$ python3 -q
>>> import numpy as np
>>> from numpy import linalg as LA
>>> np.set_printoptions(suppress=True, linewidth=120)
>>> mat = np.array([[0, 0, 0, 0], [0, 4, 0, 0], [0, 0, 0, 0], [0, 0, 0, 0]])
>>> mat
array([[0, 0, 0, 0],
       [0, 4, 0, 0],
       [0, 0, 0, 0],
       [0, 0, 0, 0]])
>>> np.abs(np.diag(LA.qr(mat)[1])) > 1e-9
array([False,  True, False, False])
>>> np.round(np.trace(LA.pinv(mat) @ mat), 1)
np.float64(1.0)
>>> np.unique(mat.round(6), axis=0).shape
(2, 4)
>>> U, sv, vt = LA.svd(mat)
>>> sv
array([4., 0., 0., 0.])
>>> M2 = U[:, :1] @ np.diag(sv[:1]) @ vt[:1]
>>> LA.matrix_rank(M2)
np.int64(1)
>>> LA.matrix_rank(mat, rtol=0.05)
np.int64(1)
>>> mat @ mat.T
array([[ 0,  0,  0,  0],
       [ 0, 16,  0,  0],
       [ 0,  0,  0,  0],
       [ 0,  0,  0,  0]])
>>> U, sv, vt = LA.svd(mat, full_matrices=False)
>>> (sv > 1e-8).sum()
np.int64(1)
>>> np.cumsum(sv ** 2) / np.sum(sv ** 2)
array([1., 1., 1., 1.])
>>> sv / sv[0]
array([1., 0., 0., 0.])
>>> np.sqrt((sv ** 2).sum()), np.round(LA.norm(mat), 1)
(np.float64(4.0), np.float64(4.0))
>>> m1 = np.load("case9.npy")
>>> m1
array([[0, 1, 1],
       [1, 0, 1],
       [1, 1, 0]])
>>> # symmetric
>>> [round(float(LA.det(m1[:i, :i])), 2) + 0 for i in range(1, 4)]
[0.0, -1.0, 2.0]
>>> np.argwhere(np.triu(m1))
array([[0, 1],
       [0, 2],
       [1, 2]])
>>> Lm = np.diag(m1.sum(axis=1)) - m1
>>> np.round(LA.eigvalsh(Lm), 1) + 0
array([0., 3., 3.])
>>> round(LA.det(Lm[1:, 1:]))
3
>>> rng = np.random.default_rng(46)
>>> idx = rng.permutation(3)
>>> M2 = m1[:, idx] * rng.choice([-1, 1], 3)
>>> M2
array([[ 0, -1, -1],
       [ 1,  0, -1],
       [ 1, -1,  0]])
>>> U, _, vt = LA.svd(m1.T @ M2)
>>> idx
array([0, 1, 2])
>>> idx = rng.permutation(3)
>>> idx
array([2, 1, 0])
>>> M2 = m1[idx][:, idx]
>>> np.trace(M2)
np.int64(0)
>>> round(float(LA.det(M2)), 1), round(LA.det(m1[idx]), 1)
(2.0, np.float64(-2.0))
>>> W0 = np.loadtxt("run14.csv", delimiter=",")
>>> W0
array([[ 35.3, -21.4,  18.4],
       [ 11.8,  -8.4,   1.5],
       [  7.7,  -6.2,  -0.8],
       [  6.7,  -5.6,  -1.2],
       [  4.9,  -4.5,  -1.9],
       [  2.8,  -3.1,  -2.3],
       [  2.4,  -2.9,  -2.2],
       [  2.3,  -2.7,  -2.2],
       [  0.3,  -0.6,  -0.7],
       [ -0.2,   0.5,   0.7],
       [ -0.2,   0.6,   0.7],
       [ -0.6,   3. ,   4.3],
       [ -0.6,   4.6,   6.6],
       [ -0.6,   5.1,   7.2],
       [ -0.7,   5.7,   8.1],
       [ -0.8,   8.8,  11.7],
       [ -1.1,  12.7,  15.7],
       [ -1.8,  17.7,  19.8],
       [ -2.5,  21.2,  22.3],
       [ -3.5,  25.7,  25.1],
       [ -4.5,  29.2,  27. ],
       [ -6. ,  34.4,  29.5],
       [ -6.2,  35.2,  29.9],
       [ -6.4,  35.6,  30. ],
       [ -6.4,  35.7,  30.1]])
>>> Q, R = LA.qr(W0)
>>> round(abs(R[0, 0]), 1), np.round(LA.norm(W0[:, 0]), 1)
(np.float64(41.6), np.float64(41.6))
>>> np.round(Q.T @ Q, 1) + 0
array([[1., 0., 0.],
       [0., 1., 0.],
       [0., 0., 1.]])
>>> np.round(np.abs(np.diag(R)), 1)
array([41.6, 73.6, 10.1])
>>> x = np.array([0, 0, 1])
>>> rhs = W0 @ x
>>> np.round(LA.lstsq(W0, rhs)[0], 1) + 0
array([0., 0., 1.])
>>> rhs
array([18.4,  1.5, -0.8, -1.2, -1.9, -2.3, -2.2, -2.2, -0.7,  0.7,  0.7,  4.3,  6.6,  7.2,  8.1, 11.7, 15.7, 19.8,
       22.3, 25.1, 27. , 29.5, 29.9, 30. , 30.1])
>>> rhs = rhs + 0.1 * rng.normal(size=25)
>>> rhs.round(1)
array([18.3,  1.5, -0.8, -1.2, -1.8, -2.3, -2.2, -2.3, -0.8,  0.7,  0.9,  4.3,  6.5,  7.2,  8.2, 11.7, 15.6, 19.8,
       22.4, 25.2, 26.8, 29.5, 30. , 30.2, 30.2])
>>> b, *_ = LA.lstsq(W0, rhs)
>>> b.round(1) + 0
array([0., 0., 1.])
>>> round(LA.norm(rhs - W0 @ b), 1)
np.float64(0.4)
>>> [round(float(LA.norm(LA.solve(W0.T @ W0 + lam * np.eye(3), W0.T @ rhs))), 2) for lam in (0, 1, 10, 100)]
[0.99, 0.98, 0.93, 0.84]
>>> np.round(W0.T @ (rhs - W0 @ b), 1) + 0
array([0., 0., 0.])
>>> M2 = np.c_[W0[:, :1] @ np.array([[2]]), np.array([-1, -2, 0, 0, -2, 2, 0, 1, -1, -2, -1, -1, 1, -1, 1, -2, 1, -2, -2, 1, 1, -1, 0, -1, 2])]
>>> M2
array([[ 70.6,  -1. ],
       [ 23.6,  -2. ],
       [ 15.4,   0. ],
       [ 13.4,   0. ],
       [  9.8,  -2. ],
       [  5.6,   2. ],
       [  4.8,   0. ],
       [  4.6,   1. ],
       [  0.6,  -1. ],
       [ -0.4,  -2. ],
       [ -0.4,  -1. ],
       [ -1.2,  -1. ],
       [ -1.2,   1. ],
       [ -1.2,  -1. ],
       [ -1.4,   1. ],
       [ -1.6,  -2. ],
       [ -2.2,   1. ],
       [ -3.6,  -2. ],
       [ -5. ,  -2. ],
       [ -7. ,   1. ],
       [ -9. ,   1. ],
       [-12. ,  -1. ],
       [-12.4,   0. ],
       [-12.8,  -1. ],
       [-12.8,   2. ]])
>>> LA.matrix_rank(np.c_[W0, M2])
np.int64(4)
>>> np.round(LA.lstsq(W0, M2[:, 0])[0], 1) + 0
array([2., 0., 0.])
>>> cen = W0 - W0.mean(axis=0)
>>> V = LA.svd(cen)[2][:2]
>>> M2 = cen - cen @ V.T @ V
>>> round(LA.norm(M2) / LA.norm(cen), 1)
np.float64(0.0)
>>> np.round((cen @ V.T).std(axis=0), 1)
array([20.,  8.])
>>> np.round(np.diag(V.T @ V), 1)
array([0.6, 0.7, 0.7])
>>> round(float(LA.norm(W0, "nuc")), 1)
173.2
>>> np.round(LA.norm(W0, axis=0), 1)
array([41.6, 90.6, 82.1])
>>> round(LA.norm(W0[6] - W0[19]), 1)
np.float64(40.0)
>>> round(LA.norm(W0[6], 1), 1), np.round(LA.norm(W0[6], np.inf), 1)
(np.float64(7.5), np.float64(2.9))
>>> A = np.load("mat.npy")
>>> A
array([[0., 0., 0., 5., 1.],
       [0., 0., 0., 0., 4.],
       [0., 0., 0., 5., 1.],
       [5., 0., 5., 0., 0.],
       [1., 4., 1., 0., 0.]])
>>> # column 2 repeats column 0
>>> vals, V = LA.eigh(A)
>>> x = np.array([2, -2, 0, -1, -3])
>>> np.round(LA.eigvalsh(A[1:, 1:]), 1)
array([-5.2, -3.8,  3.8,  5.2])
>>> np.round(V * np.maximum(vals, 0) @ V.T, 1) + 0
array([[1.8, 0.2, 1.8, 2.5, 0.5],
       [0.2, 2. , 0.2, 0. , 2. ],
       [1.8, 0.2, 1.8, 2.5, 0.5],
       [2.5, 0. , 2.5, 3.5, 0.4],
       [0.5, 2. , 0.5, 0.4, 2.1]])
>>> M2 = A / LA.norm(A, axis=1, keepdims=True)
>>> G = M2 @ M2.T
>>> G.round(1)
array([[1. , 0.2, 1. , 0. , 0. ],
       [0.2, 1. , 0.2, 0. , 0. ],
       [1. , 0.2, 1. , 0. , 0. ],
       [0. , 0. , 0. , 1. , 0.3],
       [0. , 0. , 0. , 0.3, 1. ]])
>>> G[0].round(1)
array([1. , 0.2, 1. , 0. , 0. ])
>>> np.round(LA.norm(M2, axis=1), 1)
array([1., 1., 1., 1., 1.])
>>> M = np.load("w.npy")
>>> M.round(1)
array([[ 0.7,  0. , -0.5],
       [ 0. ,  1. ,  0. ],
       [-0.5,  0. ,  0.3]])
>>> M2 = M + rng.integers(-2, 3, (3, 2)) @ rng.integers(-2, 3, (2, 3))
>>> M2.round(1)
array([[-1.3, -2. , -0.5],
       [ 0. ,  1. ,  0. ],
       [-4.5,  5. , -2.7]])
>>> np.abs(M2 - M).sum(axis=1)
array([ 4.,  0., 12.])
>>> M2 - M
array([[-2., -2.,  0.],
       [ 0.,  0.,  0.],
       [-4.,  5., -3.]])
>>> LA.matrix_rank(M2 - M, tol=1e-8)
np.int64(2)
>>> U, sv, vt = LA.svd(M)
>>> V = vt[:(sv > 1e-8).sum()]
>>> x = M[0] + 5 * M[2] + rng.integers(2) * np.eye(3)[1]
>>> x.round(1)
array([-1.6,  1. ,  1.1])
>>> np.round(V.T @ V, 1)
array([[ 0.7,  0. , -0.5],
       [ 0. ,  1. ,  0. ],
       [-0.5,  0. ,  0.3]])
>>> idx = rng.permutation(3)
>>> idx
array([1, 0, 2])
>>> M2 = M[idx][:, idx]
>>> np.allclose(M2, M)
False
>>> np.round(LA.norm(M, axis=0), 1)
array([0.8, 1. , 0.6])
>>> round(LA.norm(M[2], 1), 1), np.round(LA.norm(M[2], np.inf), 1)
(np.float64(0.8), np.float64(0.5))
>>> round(float(LA.norm(M[2] - M[1])), 1)
1.1
>>> np.round((M + M.T) / 2, 1)
array([[ 0.7,  0. , -0.5],
       [ 0. ,  1. ,  0. ],
       [-0.5,  0. ,  0.3]])
>>> np.round(np.sort(np.abs(LA.eigvals(M))), 1) + 0
array([0., 1., 1.])
>>> np.round(LA.matrix_power(M, 4), 1)
array([[ 0.7,  0. , -0.5],
       [ 0. ,  1. ,  0. ],
       [-0.5,  0. ,  0.3]])
>>> np.round(M @ M, 1)
array([[ 0.7,  0. , -0.5],
       [ 0. ,  1. ,  0. ],
       [-0.5,  0. ,  0.3]])
>>> round(float(LA.det(M)), 1)
0.0
>>> r0 = np.array([0, 2, 1, 2])
>>> F = np.array([np.roll(r0, i) for i in range(4)])
>>> F
array([[0, 2, 1, 2],
       [2, 0, 2, 1],
       [1, 2, 0, 2],
       [2, 1, 2, 0]])
>>> np.round(np.sort(np.abs(LA.eigvals(F))), 1)
array([1., 1., 3., 5.])
>>> (F + F.T) / 2
array([[0., 2., 1., 2.],
       [2., 0., 2., 1.],
       [1., 2., 0., 2.],
       [2., 1., 2., 0.]])
>>> np.allclose(F, F.T)
True
>>> round(float(np.abs(LA.eigvals(F)).max()), 1)
5.0
>>> np.allclose(F @ F.T, F.T @ F)
True
>>> idx = rng.permutation(4)
>>> idx
array([1, 0, 3, 2])
>>> M2 = F[idx][:, idx]
>>> round(float(LA.det(M2)), 1), np.round(LA.det(F[idx]), 1)
(-15.0, np.float64(-15.0))
>>> np.trace(M2)
np.int64(0)
>>> np.allclose(M2, F)
True
>>> K = np.load("dump.npy")
>>> K
array([[-9,  0,  0,  0],
       [ 0,  4,  0,  0],
       [ 0,  0, -3,  0],
       [ 0,  0,  0,  7]])
>>> # symmetric
>>> np.round(LA.det(K.T), 1)
np.float64(756.0)
>>> round(LA.eigvals(K).sum().real, 1)
np.float64(-1.0)
>>> np.einsum("ii->", K)
np.int64(-1)
>>> E = np.array([[1, 4, 1, 4, 1, 4],
...     [3, 3, 3, 3, 3, 3],
...     [9, 2, 9, 2, 9, 2],
...     [1, 4, 1, 4, 1, 4],
...     [3, 3, 3, 3, 3, 3],
...     [9, 2, 9, 2, 9, 2]])
>>> # columns 0 and 2 are equal
>>> rank = LA.matrix_rank(E)
>>> rank
np.int64(2)
>>> null = LA.svd(E)[2][rank:].T
>>> np.round(null @ null.T, 1) + 0
array([[ 0.7,  0. , -0.3,  0. , -0.3,  0. ],
       [ 0. ,  0.7,  0. , -0.3,  0. , -0.3],
       [-0.3,  0. ,  0.7,  0. , -0.3,  0. ],
       [ 0. , -0.3,  0. ,  0.7,  0. , -0.3],
       [-0.3,  0. , -0.3,  0. ,  0.7,  0. ],
       [ 0. , -0.3,  0. , -0.3,  0. ,  0.7]])
>>> np.round(E @ null, 1) + 0
array([[0., 0., 0., 0.],
       [0., 0., 0., 0.],
       [0., 0., 0., 0.],
       [0., 0., 0., 0.],
       [0., 0., 0., 0.],
       [0., 0., 0., 0.]])
>>> LA.matrix_rank(E.T @ E), LA.matrix_rank(E @ E.T)
(np.int64(2), np.int64(2))
>>> [int(LA.matrix_rank(E[:i])) for i in range(1, len(E) + 1)]
[1, 2, 2, 2, 2, 2]
>>> U, sv, vt = LA.svd(E)
>>> V = vt[:(sv > 1e-8).sum()]
>>> x = E[4] + -1 * E[2] + rng.integers(2) * np.eye(6)[4]
>>> x
array([-6.,  1., -6.,  1., -6.,  1.])
>>> np.round(V.T @ V, 1) + 0
array([[0.3, 0. , 0.3, 0. , 0.3, 0. ],
       [0. , 0.3, 0. , 0.3, 0. , 0.3],
       [0.3, 0. , 0.3, 0. , 0.3, 0. ],
       [0. , 0.3, 0. , 0.3, 0. , 0.3],
       [0.3, 0. , 0.3, 0. , 0.3, 0. ],
       [0. , 0.3, 0. , 0.3, 0. , 0.3]])
>>> LA.matrix_rank(np.vstack([E, x]))
np.int64(2)
>>> round(float(LA.norm(E, 2) / LA.norm(E)), 1)
0.9
>>> [round(float(x), 1) for x in LA.svd(E, compute_uv=False)[:3]]
[25.0, 9.8, 0.0]
>>> np.argsort(-LA.norm(E, axis=0).round(6), kind="stable")[:3]
array([0, 2, 4])
>>> LA.matrix_rank(E, rtol=0.1)
np.int64(2)
